In [1]: import numpy as np

In [2]: np.set_printoptions(precision=2, suppress=True, linewidth=100, legacy="1.25")

In [3]: K = np.load("a.npy")

In [4]: K
Out[4]: 
array([[-2., -2., -1.],
       [ 2.,  2.,  2.],
       [ 0.,  0., -3.]])

In [5]: other = np.array([[-3, 0], [-2, 2]])

In [6]: Z = np.kron(other, K)

In [7]: print(Z.shape)
(6, 6)

In [8]: Z
Out[8]: 
array([[ 6.,  6.,  3., -0., -0., -0.],
       [-6., -6., -6.,  0.,  0.,  0.],
       [-0., -0.,  9.,  0.,  0., -0.],
       [ 4.,  4.,  2., -4., -4., -2.],
       [-4., -4., -4.,  4.,  4.,  4.],
       [-0., -0.,  6.,  0.,  0., -6.]])

In [9]: np.linalg.matrix_rank(Z)
Out[9]: 4

In [10]: left, sigma, Vt = np.linalg.svd(K)

In [11]: sigma.round(2) + 0
Out[11]: array([4.85, 2.54, 0.  ])

In [12]: other = left[:, :2] @ np.diag(sigma[:2]) @ Vt[:2]

In [13]: other.round(2) + 0
Out[13]: 
array([[-2., -2., -1.],
       [ 2.,  2.,  2.],
       [ 0.,  0., -3.]])

In [14]: print(np.linalg.matrix_rank(other))
2

In [15]: round(np.linalg.norm(K - other, 2), 2), round(float(sigma[2]), 2)
Out[15]: (0.0, 0.0)

In [16]: rk = np.linalg.matrix_rank(K)

In [17]: rk
Out[17]: 2

In [18]: N = np.linalg.svd(K)[2][rk:].T

In [19]: np.round(N @ N.T, 2) + 0
Out[19]: 
array([[ 0.5, -0.5,  0. ],
       [-0.5,  0.5,  0. ],
       [ 0. ,  0. ,  0. ]])

In [20]: print(np.allclose(K @ N, 0))
True

In [21]: N.shape
Out[21]: (3, 1)

In [22]: A = np.load("arr.npy")

In [23]: A
Out[23]: 
array([[ 1,  2,  0, -5, -1,  1, -2],
       [-2,  0, -6,  4,  0,  2,  4],
       [ 0, -2,  3,  3,  1, -2,  0],
       [ 0,  4, -6, -6, -2,  4,  0],
       [-1,  4, -9, -4, -2,  5,  2],
       [ 1,  4, -3, -8, -2,  3, -2],
       [ 0,  4, -6, -6, -2,  4,  0]])

In [24]: x0 = np.array([2, -3, -2, 1, 3, -2, -2])

In [25]: A @ np.ones(7)
Out[25]: array([-4.,  2.,  3., -6., -5., -7., -6.])

In [26]: A @ (2 * x0)
Out[26]: array([-20,   0,  20, -40, -40, -40, -40])

In [27]: print(np.einsum("ij,j->i", A, x0))
[-10   0  10 -20 -20 -20 -20]

In [28]: (A * x0).sum(axis=1)
Out[28]: array([-10,   0,  10, -20, -20, -20, -20])

In [29]: A @ np.eye(7)[1]
Out[29]: array([ 2.,  0., -2.,  4.,  4.,  4.,  4.])

In [30]: (A @ x0).argmax()
Out[30]: 2

In [31]: np.linalg.norm(A @ x0) <= np.linalg.norm(A, 2) * np.linalg.norm(x0) + 1e-9
Out[31]: True

In [32]: W0 = np.loadtxt("mat.csv", delimiter=",")

In [33]: W0
Out[33]: 
array([[ 0.39, -0.48,  0.06],
       [-0.48,  0.6 , -0.07],
       [ 0.06, -0.07,  0.01]])

In [34]: # looks like rank 1

In [35]: round(np.einsum("ij,ji->", W0, W0), 2)
Out[35]: 1.0

In [36]: np.round(np.linalg.det(W0[::-1]), 2)
Out[36]: 0.0

In [37]: print(np.kron(np.eye(2, dtype=int), W0))
[[ 0.39 -0.48  0.06  0.   -0.    0.  ]
 [-0.48  0.6  -0.07 -0.    0.   -0.  ]
 [ 0.06 -0.07  0.01  0.   -0.    0.  ]
 [ 0.   -0.    0.    0.39 -0.48  0.06]
 [-0.    0.   -0.   -0.48  0.6  -0.07]
 [ 0.   -0.    0.    0.06 -0.07  0.01]]

In [38]: print(np.round(np.linalg.eigvals(W0), 2) + 0)
[0. 1. 0.]

In [39]: J = np.load("case1.npy")

In [40]: print(J)
[[6 0 6 0]
 [6 2 6 2]
 [6 0 6 0]
 [6 2 6 2]]

In [41]: # columns 0 and 2 are equal

In [42]: T = np.stack([J, -1 * J, J[::-1]])

In [43]: (T @ J.T).shape
Out[43]: (3, 4, 4)

In [44]: np.linalg.matrix_rank(T.reshape(3, -1))
Out[44]: 2

In [45]: np.linalg.norm(T, axis=(1, 2))
Out[45]: array([17.44, 17.44, 17.44])

In [46]: np.einsum("bij,cij->bc", T, T)
Out[46]: 
array([[ 304, -304,  288],
       [-304,  304, -288],
       [ 288, -288,  304]])

In [47]: np.linalg.matrix_rank(T)
Out[47]: array([2, 2, 2])

In [48]: T.shape
Out[48]: (3, 4, 4)

In [49]: other = J / np.sqrt((J ** 2).mean(axis=1, keepdims=True))

In [50]: other[2]
Out[50]: array([1.41, 0.  , 1.41, 0.  ])

In [51]: np.linalg.matrix_rank(other) == np.linalg.matrix_rank(J)
Out[51]: True

In [52]: np.linalg.matrix_rank(J - J.mean(axis=1, keepdims=True))
Out[52]: 1

In [53]: J.reshape(-1, 2)
Out[53]: 
array([[6, 0],
       [6, 0],
       [6, 2],
       [6, 2],
       [6, 0],
       [6, 0],
       [6, 2],
       [6, 2]])

In [54]: T = J.reshape(4, 2, -1)

In [55]: print(np.einsum("ihd,jhd->hij", T, T).shape)
(2, 4, 4)

In [56]: np.einsum("ihd,ihd->ih", T, T)
Out[56]: 
array([[36, 36],
       [40, 40],
       [36, 36],
       [40, 40]])

In [57]: np.round(np.sort(np.abs(np.linalg.eigvals(J))), 2) + 0
Out[57]: array([ 0.,  0.,  4., 12.])

In [58]: np.linalg.matrix_power(J, 4)
Out[58]: 
array([[10368,     0, 10368,     0],
       [15360,   128, 15360,   128],
       [10368,     0, 10368,     0],
       [15360,   128, 15360,   128]])

In [59]: (J - J.T) / 2
Out[59]: 
array([[ 0., -3.,  0., -3.],
       [ 3.,  0.,  3.,  0.],
       [ 0., -3.,  0., -3.],
       [ 3.,  0.,  3.,  0.]])

In [60]: print(np.allclose(J @ J.T, J.T @ J))
False

In [61]: (J + J.T) / 2
Out[61]: 
array([[6., 3., 6., 3.],
       [3., 2., 3., 2.],
       [6., 3., 6., 3.],
       [3., 2., 3., 2.]])

In [62]: np.round(np.linalg.det(J), 2)
Out[62]: 0.0

In [63]: left, sigma, Vt = np.linalg.svd(J)

In [64]: sigma.round(2) + 0
Out[64]: array([17.21,  2.79,  0.  ,  0.  ])

In [65]: other = left[:, :2] @ np.diag(sigma[:2]) @ Vt[:2]

In [66]: print(np.round(np.linalg.norm(J - other) / np.linalg.norm(J), 2))
0.0

In [67]: print(np.linalg.matrix_rank(J, rtol=0.05))
2

In [68]: print(round(np.linalg.norm(J - other, 2), 2), np.round(sigma[2], 2))
0.0 0.0

In [69]: m1 = np.load("out17.npy")

In [70]: print(m1)
[[1.   0.7  0.49 0.34 0.24 0.17]
 [0.7  1.   0.7  0.49 0.34 0.24]
 [0.49 0.7  1.   0.7  0.49 0.34]
 [0.34 0.49 0.7  1.   0.7  0.49]
 [0.24 0.34 0.49 0.7  1.   0.7 ]
 [0.17 0.24 0.34 0.49 0.7  1.  ]]

In [71]: evals, V = np.linalg.eigh(m1)

In [72]: x0 = np.array([2, 2, 3, -3, -1, -3])

In [73]: np.round(np.abs(m1).sum(axis=1).max(), 2), round(float(np.abs(evals).max()), 2)
Out[73]: (3.72, 3.41)

In [74]: V * np.sqrt(evals) @ V.T
Out[74]: 
array([[0.91, 0.35, 0.19, 0.11, 0.07, 0.05],
       [0.35, 0.85, 0.33, 0.18, 0.1 , 0.07],
       [0.19, 0.33, 0.84, 0.32, 0.18, 0.11],
       [0.11, 0.18, 0.32, 0.84, 0.33, 0.19],
       [0.07, 0.1 , 0.18, 0.33, 0.85, 0.35],
       [0.05, 0.07, 0.11, 0.19, 0.35, 0.91]])

In [75]: np.linalg.eigvalsh(m1[1:, 1:])
Out[75]: array([0.19, 0.25, 0.43, 1.02, 3.1 ])

In [76]: (np.sign(V[:, -1].round(6)) == np.sign(V[0, -1].round(6))).astype(int)
Out[76]: array([1, 1, 1, 1, 1, 1])
